% python3 -q
>>> import numpy as np
>>> np.set_printoptions(precision=1, suppress=True, linewidth=100)
>>> feats = np.loadtxt("sample5.csv", delimiter=",")
>>> feats
array([[4., 0., 3., 0., 3., 0., 0., 3., 0.],
       [0., 4., 0., 3., 0., 0., 3., 0., 0.],
       [3., 0., 4., 0., 3., 0., 0., 3., 0.],
       [0., 3., 0., 4., 0., 0., 3., 0., 0.],
       [3., 0., 3., 0., 4., 0., 0., 3., 0.],
       [0., 0., 0., 0., 0., 4., 0., 0., 3.],
       [0., 3., 0., 3., 0., 0., 4., 0., 0.],
       [3., 0., 3., 0., 3., 0., 0., 4., 0.],
       [0., 0., 0., 0., 0., 3., 0., 0., 4.]])
>>> vec = np.ones(9)
>>> for _ in range(5):
...     vec = feats @ vec
...     vec /= np.linalg.norm(vec)
...     print(round(vec @ feats @ vec, 1))
... 
11.6
12.2
12.5
12.7
12.8
>>> vec.round(1) + 0
array([0.5, 0.1, 0.5, 0.1, 0.5, 0. , 0.1, 0.5, 0. ])
>>> vec = np.array([-1, -1, 0, 0, -2, 0, 2, 2, 0])
>>> rhs = feats @ vec
>>> rhs
array([-4.,  2., -3.,  3., -5.,  0.,  5., -1.,  0.])
>>> np.round(np.linalg.solve(feats.T, feats[2]), 1) + 0
array([0., 0., 1., 0., 0., 0., 0., 0., 0.])
>>> np.linalg.solve(feats, rhs + feats[:, 4])
array([-1., -1.,  0.,  0., -1.,  0.,  2.,  2.,  0.])
>>> np.sort(np.linalg.eigvals(feats).real)
array([ 1.,  1.,  1.,  1.,  1.,  1.,  7., 10., 13.])
>>> np.flatnonzero(np.linalg.matrix_power((feats != 0) + (feats.T != 0) + np.eye(9), 9)[1])
array([1, 3, 6])
>>> ev, vecs = np.linalg.eigh(feats)
>>> ev
array([ 1.,  1.,  1.,  1.,  1.,  1.,  7., 10., 13.])
>>> np.round(vecs.T @ vecs, 1) + 0
array([[1., 0., 0., 0., 0., 0., 0., 0., 0.],
       [0., 1., 0., 0., 0., 0., 0., 0., 0.],
       [0., 0., 1., 0., 0., 0., 0., 0., 0.],
       [0., 0., 0., 1., 0., 0., 0., 0., 0.],
       [0., 0., 0., 0., 1., 0., 0., 0., 0.],
       [0., 0., 0., 0., 0., 1., 0., 0., 0.],
       [0., 0., 0., 0., 0., 0., 1., 0., 0.],
       [0., 0., 0., 0., 0., 0., 0., 1., 0.],
       [0., 0., 0., 0., 0., 0., 0., 0., 1.]])
>>> ev.sum(), np.trace(feats)
(np.float64(36.0), np.float64(36.0))
>>> np.unique(ev.round(6) + 0, return_counts=True)[1]
array([6, 1, 1, 1])
>>> np.linalg.eigvalsh(feats @ feats)
array([  1.,   1.,   1.,   1.,   1.,   1.,  49., 100., 169.])
>>> np.linalg.svd(feats, compute_uv=False)
array([13., 10.,  7.,  1.,  1.,  1.,  1.,  1.,  1.])
>>> np.round(vecs.T @ feats @ vecs, 1) + 0
array([[ 1.,  0.,  0.,  0.,  0.,  0.,  0.,  0.,  0.],
       [ 0.,  1.,  0.,  0.,  0.,  0.,  0.,  0.,  0.],
       [ 0.,  0.,  1.,  0.,  0.,  0.,  0.,  0.,  0.],
       [ 0.,  0.,  0.,  1.,  0.,  0.,  0.,  0.,  0.],
       [ 0.,  0.,  0.,  0.,  1.,  0.,  0.,  0.,  0.],
       [ 0.,  0.,  0.,  0.,  0.,  1.,  0.,  0.,  0.],
       [ 0.,  0.,  0.,  0.,  0.,  0.,  7.,  0.,  0.],
       [ 0.,  0.,  0.,  0.,  0.,  0.,  0., 10.,  0.],
       [ 0.,  0.,  0.,  0.,  0.,  0.,  0.,  0., 13.]])
>>> u, r1 = feats[6], feats[1]
>>> u @ u
np.float64(34.0)
>>> pr = (u @ r1) / (u @ u) * u
>>> round(float((r1 - pr) @ u), 1)
0.0
>>> X = np.load("arr.npy")
>>> X.round(1) + 0
array([[ 0.7,  0.6, -0.1,  0.4,  1.4, -1.7,  0.7,  1.5, -0.5],
       [-0.8,  0. , -1.2, -0.7, -0.4, -1.4, -1.5,  0.5,  1.2],
       [ 0.5,  1.7,  0. , -0.2, -0.7, -1.1, -0.5, -1.7, -1.2],
       [-1. , -0.5,  1. ,  0.5,  0. , -1.4,  1.3, -1.2,  1.2],
       [-0.3, -0.6, -0.9, -2. ,  1.6,  0.1,  0.5, -1. , -0.5],
       [-1.9,  1.6,  0.7,  0.3,  1.2,  0.7, -0.6,  0.2, -0.1],
       [ 0.9,  1.6,  0.4, -1.2, -0.2,  0.5,  0.9,  0.3,  1.7],
       [-1.4,  0.4, -0.7, -0.5, -1.4,  0. ,  1.6,  0.8, -1. ],
       [ 0.1,  0.5, -2.1,  1.5,  0.4,  0.5,  0.7, -0.7,  0.7]])
>>> rng = np.random.default_rng(73347)
>>> idx = rng.permutation(9)
>>> idx
array([3, 0, 5, 7, 8, 6, 2, 1, 4])
>>> B = feats[idx][:, idx]
>>> round(float(np.linalg.det(B)), 1), round(np.linalg.det(feats[idx]), 1)
(910.0, np.float64(910.0))
>>> np.sort(np.abs(np.linalg.eigvals(B)))
array([ 1.,  1.,  1.,  1.,  1.,  1.,  7., 10., 13.])
>>> np.trace(B)
np.float64(36.0)
>>> E = np.load("block8.npy")
>>> E
array([[ 1.5, -1. , -1.4],
       [ 1.7, -1.2, -0.6],
       [-0.1,  0.2, -0.2],
       [ 0.4, -0.6,  0. ],
       [ 0.8, -1.4,  0.5],
       [ 3.5, -3.8,  0. ],
       [-1. ,  1. ,  0. ],
       [ 1.3, -1.5,  0.3],
       [-0.4,  0.7, -0.1],
       [ 1.3, -1.1, -0.2],
       [-2.2,  1.4,  1.6],
       [ 0.1, -0.4,  0.1],
       [-0.1, -0.1,  0.1],
       [-3.9,  3.1,  0.9],
       [-0.5,  0.9, -0.1],
       [ 1.9, -0.4, -1.8],
       [-0.8,  1.2, -0.3],
       [ 0.9, -1. ,  0. ],
       [-3.3,  2.3,  1.2],
       [-1.4,  0.6,  1. ],
       [ 2.3, -2.1, -0.6],
       [-2. ,  2.1, -0.1],
       [-0.6,  0.5,  0.3],
       [-3.3,  3.5,  0.5],
       [-1.3,  0.3,  0.9],
       [ 2.6, -2.1, -0.8],
       [-1.1,  0.7,  0.5],
       [ 0.5, -0.1, -0.9],
       [ 4.1, -3.6, -0.9],
       [ 5.4, -3.5, -2.8],
       [-1.1,  0.5,  1.1],
       [ 0. ,  0.1,  0. ],
       [-1.4,  0.7,  1. ],
       [-1.7,  1.5,  0.4]])
>>> vec = np.array([3, 4, 5])
>>> rhs = E @ vec
>>> np.round(np.linalg.pinv(E) @ E, 1) + 0
array([[1., 0., 0.],
       [0., 1., 0.],
       [0., 0., 1.]])
>>> np.linalg.lstsq(E, rhs)[0]
array([3., 4., 5.])
>>> np.linalg.solve(E.T @ E, E.T @ rhs)
array([3., 4., 5.])
>>> rhs = rhs + 0.1 * rng.normal(size=34)
>>> rhs
array([ -6.5,  -2.7,  -0.6,  -1.1,  -0.8,  -4.9,   0.9,  -0.6,   1.1,  -1.5,   7.2,  -0.7,  -0.2,
         5.2,   1.6,  -5. ,   0.9,  -1.3,   5.4,   3.1,  -4.5,   1.7,   1.6,   6.5,   1.6,  -4.5,
         2.1,  -3.4,  -6.6, -11.8,   4.1,   0.4,   3.7,   3. ])
>>> c, *_ = np.linalg.lstsq(E, rhs)
>>> round(np.linalg.norm(rhs - E @ c), 1)
np.float64(0.5)
>>> np.round(E.T @ (rhs - E @ c), 1) + 0
array([0., 0., 0.])
>>> c
array([3., 4., 5.])
